$ python3 -q
>>> import numpy as np
>>> from numpy import linalg as LA
>>> np.set_printoptions(suppress=True, linewidth=120)
>>> rd = lambda a: np.round(a, 2) + 0
>>> K = np.load("arr.npy")
>>> K
array([[2, 2, 1],
       [2, 2, 2],
       [1, 2, 2]])
>>> # equal to its transpose
>>> try:
...     LA.cholesky(K)
... except LA.LinAlgError as e:
...     print(repr(e))
... 
LinAlgError('Matrix is not positive definite')
>>> rd(LA.eigvalsh(K).min())
np.float64(-0.37)
>>> E = np.loadtxt("m.csv", delimiter=",")
>>> E
array([[1.  , 0.2 , 0.04],
       [0.2 , 1.  , 0.2 ],
       [0.04, 0.2 , 1.  ]])
>>> # symmetric, so the eigenvalues are real
>>> x0 = np.ones(3)
>>> for _ in range(5):
...     x0 = E @ x0
...     x0 /= LA.norm(x0)
...     print(round(x0 @ E @ x0, 2))
... 
1.3
1.3
1.3
1.3
1.3
>>> rd(x0)
array([0.52, 0.68, 0.52])
>>> rd(LA.eigvalsh(E)[-1])
np.float64(1.3)
>>> A = np.load("out15.npy")
>>> rd(A)
array([[ 0.98,  0.06,  0.06, -0.1 , -0.06, -0.14],
       [ 0.06,  0.82, -0.18,  0.29,  0.18,  0.41],
       [ 0.06, -0.18,  0.82,  0.29,  0.18,  0.41],
       [-0.1 ,  0.29,  0.29,  0.51, -0.29, -0.69],
       [-0.06,  0.18,  0.18, -0.29,  0.82, -0.41],
       [-0.14,  0.41,  0.41, -0.69, -0.41,  0.04]])
>>> vals, vecs = LA.eigvalsh(A)
Traceback (most recent call last):
  File "<python-input-18>", line 1, in <module>
    vals, vecs = LA.eigvalsh(A)
    ^^^^^^^^^^
ValueError: too many values to unpack (expected 2)
>>> vals, vecs = LA.eigh(A)
>>> rd(LA.eigvalsh(A + -3 * np.eye(6)))
array([-4., -2., -2., -2., -2., -2.])
>>> np.unique(vals.round(6) + 0, return_counts=True)[1]
array([1, 5])
>>> rd(vecs.T @ A @ vecs)
array([[-1.,  0.,  0.,  0.,  0.,  0.],
       [ 0.,  1.,  0.,  0.,  0.,  0.],
       [ 0.,  0.,  1.,  0.,  0.,  0.],
       [ 0.,  0.,  0.,  1.,  0.,  0.],
       [ 0.,  0.,  0.,  0.,  1.,  0.],
       [ 0.,  0.,  0.,  0.,  0.,  1.]])
>>> x0 = np.array([0, 2, 2, 1, 2, 2])
>>> target = A @ x0
>>> rd(target)
array([-0.25,  2.76,  2.76, -0.27,  1.24,  0.22])
>>> rd(LA.solve(A.T, A[0]))
array([1., 0., 0., 0., 0., 0.])
>>> rd(LA.solve(A, target))
array([0., 2., 2., 1., 2., 2.])
>>> rd(LA.norm(A, axis=0))
array([1., 1., 1., 1., 1., 1.])
>>> rd(LA.norm(A[0], 1)), rd(LA.norm(A[0], np.inf))
(np.float64(1.39), np.float64(0.98))
>>> rd(LA.norm(A[0] - A[3]))
np.float64(1.41)
>>> rd(LA.norm(A, 2))
np.float64(1.0)
>>> LA.norm(A, axis=1).argmax()
np.int64(0)
>>> rd(LA.norm(A, "nuc"))
np.float64(6.0)
>>> q, Rm = LA.qr(A)
>>> np.trace(q @ q.T)
np.float64(6.0)
>>> np.allclose(Rm.T @ Rm, A.T @ A)
True
>>> rd(Rm)
array([[-1.,  0.,  0.,  0.,  0.,  0.],
       [ 0., -1.,  0.,  0.,  0.,  0.],
       [ 0.,  0., -1.,  0.,  0.,  0.],
       [ 0.,  0.,  0., -1.,  0.,  0.],
       [ 0.,  0.,  0.,  0., -1.,  0.],
       [ 0.,  0.,  0.,  0.,  0., -1.]])
>>> rd(q @ Rm)
array([[ 0.98,  0.06,  0.06, -0.1 , -0.06, -0.14],
       [ 0.06,  0.82, -0.18,  0.29,  0.18,  0.41],
       [ 0.06, -0.18,  0.82,  0.29,  0.18,  0.41],
       [-0.1 ,  0.29,  0.29,  0.51, -0.29, -0.69],
       [-0.06,  0.18,  0.18, -0.29,  0.82, -0.41],
       [-0.14,  0.41,  0.41, -0.69, -0.41,  0.04]])
>>> q.shape, Rm.shape
((6, 6), (6, 6))
>>> q, vecs = LA.qr(A[:, :3])[0], LA.qr(A[:, 3:])[0]
>>> s = LA.svd(q.T @ vecs, compute_uv=False)
>>> rd(s)
array([0., 0., 0.])
>>> rd(np.degrees(np.arccos(s.clip(0, 1))))
array([90., 90., 90.])
>>> arr = np.load("a.npy")
>>> rd(arr)
array([[ 0.74, -0.18,  0.13, -0.19,  0.3 ,  0.14],
       [-0.18,  0.1 ,  0.09,  0.21,  0.02, -0.06],
       [ 0.13,  0.09,  0.49,  0.37,  0.05,  0.3 ],
       [-0.19,  0.21,  0.37,  0.55,  0.17, -0.05],
       [ 0.3 ,  0.02,  0.05,  0.17,  0.54, -0.36],
       [ 0.14, -0.06,  0.3 , -0.05, -0.36,  0.59]])
>>> rd(arr @ LA.pinv(arr) @ arr)
array([[ 0.74, -0.18,  0.13, -0.19,  0.3 ,  0.14],
       [-0.18,  0.1 ,  0.09,  0.21,  0.02, -0.06],
       [ 0.13,  0.09,  0.49,  0.37,  0.05,  0.3 ],
       [-0.19,  0.21,  0.37,  0.55,  0.17, -0.05],
       [ 0.3 ,  0.02,  0.05,  0.17,  0.54, -0.36],
       [ 0.14, -0.06,  0.3 , -0.05, -0.36,  0.59]])
>>> np.abs(np.diag(LA.qr(arr)[1])) > 1e-9
array([ True,  True,  True, False, False, False])
>>> np.allclose(arr[:-1].T @ LA.lstsq(arr[:-1].T, arr[-1])[0], arr[-1])
True
>>> np.argsort(-LA.norm(arr, axis=0).round(6), kind="stable")[:3]
array([0, 5, 3])
>>> [round(float(x), 2) for x in LA.svd(arr, compute_uv=False)[:3]]
[1.0, 1.0, 1.0]
>>> LA.matrix_rank(arr, rtol=0.1)
np.int64(3)
>>> rng = np.random.default_rng(7060)
>>> z = rng.permutation(3)
>>> z
array([0, 1, 2])
>>> A2 = E[z][:, z]
>>> np.trace(A2)
np.float64(3.0)
>>> np.allclose(A2, E)
True
>>> rd(LA.det(A2)), rd(LA.det(E[z]))
(np.float64(0.92), np.float64(0.92))
>>> np.diag(A2)
array([1., 1., 1.])
>>> rd(np.sort(np.abs(LA.eigvals(A2))))
array([0.74, 0.96, 1.3 ])
>>> A2
array([[1.  , 0.2 , 0.04],
       [0.2 , 1.  , 0.2 ],
       [0.04, 0.2 , 1.  ]])
>>> A2 = arr + rng.integers(-2, 3, (6, 3)) @ rng.integers(-2, 3, (3, 6))
>>> rd(A2)
array([[-2.26, -3.18,  2.13,  3.81,  0.3 ,  6.14],
       [ 1.82,  4.1 , -1.91, -5.79,  0.02, -8.06],
       [ 4.13,  2.09,  0.49, -0.63,  2.05, -1.7 ],
       [-6.19,  0.21,  2.37, -1.45,  0.17, -0.05],
       [ 4.3 ,  2.02, -1.95, -1.83,  0.54, -4.36],
       [ 3.14, -0.06, -2.7 , -0.05, -2.36, -1.41]])
>>> rd(A2 - arr)
array([[-3., -3.,  2.,  4.,  0.,  6.],
       [ 2.,  4., -2., -6.,  0., -8.],
       [ 4.,  2.,  0., -1.,  2., -2.],
       [-6.,  0.,  2., -2.,  0.,  0.],
       [ 4.,  2., -2., -2.,  0., -4.],
       [ 3.,  0., -3.,  0., -2., -2.]])
>>> q, _ = LA.qr(np.array([[-0.7, -0.4, 0.2, 0.5],
...     [-0.9, -0.6, 0.1, 1.3],
...     [0.5, 0.2, 0.1, 0.4],
...     [-0.7, -0.1, 0.9, 0.4]]))
>>> vals = np.array([-3, 3, -2, -1])
>>> M = q @ np.diag(vals) @ q.T
>>> rd(M)
array([[-1.33, -0.2 ,  0.36, -1.16],
       [-0.2 , -0.64,  0.58, -2.42],
       [ 0.36,  0.58, -2.02, -0.41],
       [-1.16, -2.42, -0.41,  0.99]])
>>> # equal to its transpose
>>> q, Rm = LA.qr(K)
>>> rd(q @ Rm)
array([[2., 2., 1.],
       [2., 2., 2.],
       [1., 2., 2.]])
>>> rd(np.abs(np.diag(Rm)))
array([3.  , 0.94, 0.71])
>>> rd(q.T @ q)
array([[1., 0., 0.],
       [0., 1., 0.],
       [0., 0., 1.]])
>>> q.shape, Rm.shape
((3, 3), (3, 3))
>>> rd(Rm)
array([[-3.  , -3.33, -2.67],
       [ 0.  ,  0.94,  1.18],
       [ 0.  ,  0.  ,  0.71]])
>>> np.trace(q @ q.T)
np.float64(3.0)
>>> rd(q)
array([[-0.67, -0.24, -0.71],
       [-0.67, -0.24,  0.71],
       [-0.33,  0.94,  0.  ]])
>>> abs(Rm[0, 0]), rd(LA.norm(K[:, 0]))
(np.float64(3.0), np.float64(3.0))
>>> np.allclose(Rm.T @ Rm, K.T @ K)
True
>>> A2 = np.array([[4, 4, 1], [3, 5, 4], [1, 0, 2]])
>>> rd(np.einsum("ik,kj->ij", Rm, A2))
array([[-24.67, -28.67, -21.67],
       [  4.01,   4.71,   6.13],
       [  0.71,   0.  ,   1.41]])
>>> rd(Rm @ A2)
array([[-24.67, -28.67, -21.67],
       [  4.01,   4.71,   6.13],
       [  0.71,   0.  ,   1.41]])
>>> rd(A2.T @ Rm.T)
array([[-24.67,   4.01,   0.71],
       [-28.67,   4.71,   0.  ],
       [-21.67,   6.13,   1.41]])
>>> LA.matrix_rank(Rm @ A2)
np.int64(3)
>>> rd(np.einsum("ik,kj->ji", Rm, A2))
array([[-24.67,   4.01,   0.71],
       [-28.67,   4.71,   0.  ],
       [-21.67,   6.13,   1.41]])
>>> x0 = np.array([1, -1, -1, -3])
>>> target = M @ x0
>>> rd(target)
array([ 1.99,  7.13,  3.01, -1.29])
>>> rd(LA.solve(M, target + M[:, 2]))
array([ 1., -1.,  0., -3.])
>>> rd(LA.solve(M, M[:, 1]))
array([0., 1., 0., 0.])
>>> rd(LA.solve(M, target))
array([ 1., -1., -1., -3.])
>>> rd(LA.solve(M, -3 * target))
array([-3.,  3.,  3.,  9.])
>>> q, vecs = LA.qr(M[:, :1])[0], LA.qr(M[:, 1:])[0]
>>> s = LA.svd(q.T @ vecs, compute_uv=False)
>>> rd(np.degrees(np.arccos(s.clip(0, 1))))
array([39.87])
>>> mat = np.load("case12.npy")
>>> mat
array([[ 1, -1,  1, -1,  1, -1,  1, -1],
       [ 1, -1,  1, -1, -1,  1, -1,  1]])
>>> # column 2 repeats column 0
>>> r0 = np.array([-2, 0, -2])
>>> np.polyval(r0, mat[0])
array([-4, -4, -4, -4, -4, -4, -4, -4])
>>> np.array([np.convolve(row, r0, "same") for row in mat])
array([[ 2, -4,  4, -4,  4, -4,  4, -2],
       [ 2, -4,  4,  0,  0,  4, -4,  2]])
>>> np.convolve(mat[0], r0)
array([-2,  2, -4,  4, -4,  4, -4,  4, -2,  2])
>>> np.cross(mat[0, :3], mat[1, :3])
array([0, 0, 0])
>>> m1 = np.load("dump.npy")
>>> m1
array([[  7.8 ,  11.35, -12.53],
       [ -1.77,  -3.13,   2.99],
       [ -3.84,  -5.93,   5.35],
       [ -3.67,  -5.74,   5.67],
       [-10.08, -15.4 ,  14.95]])
>>> r0 = np.array([2, 3, 0])
>>> A2 = E + np.outer(r0, np.eye(3)[0])
>>> LA.matrix_rank(LA.inv(A2) - LA.inv(E), tol=1e-8)
np.int64(1)
>>> LA.matrix_rank(A2 - E)
np.int64(1)
>>> rd(LA.det(A2) / LA.det(E)), rd(1 + LA.solve(E, r0)[0])
(np.float64(2.46), np.float64(2.46))
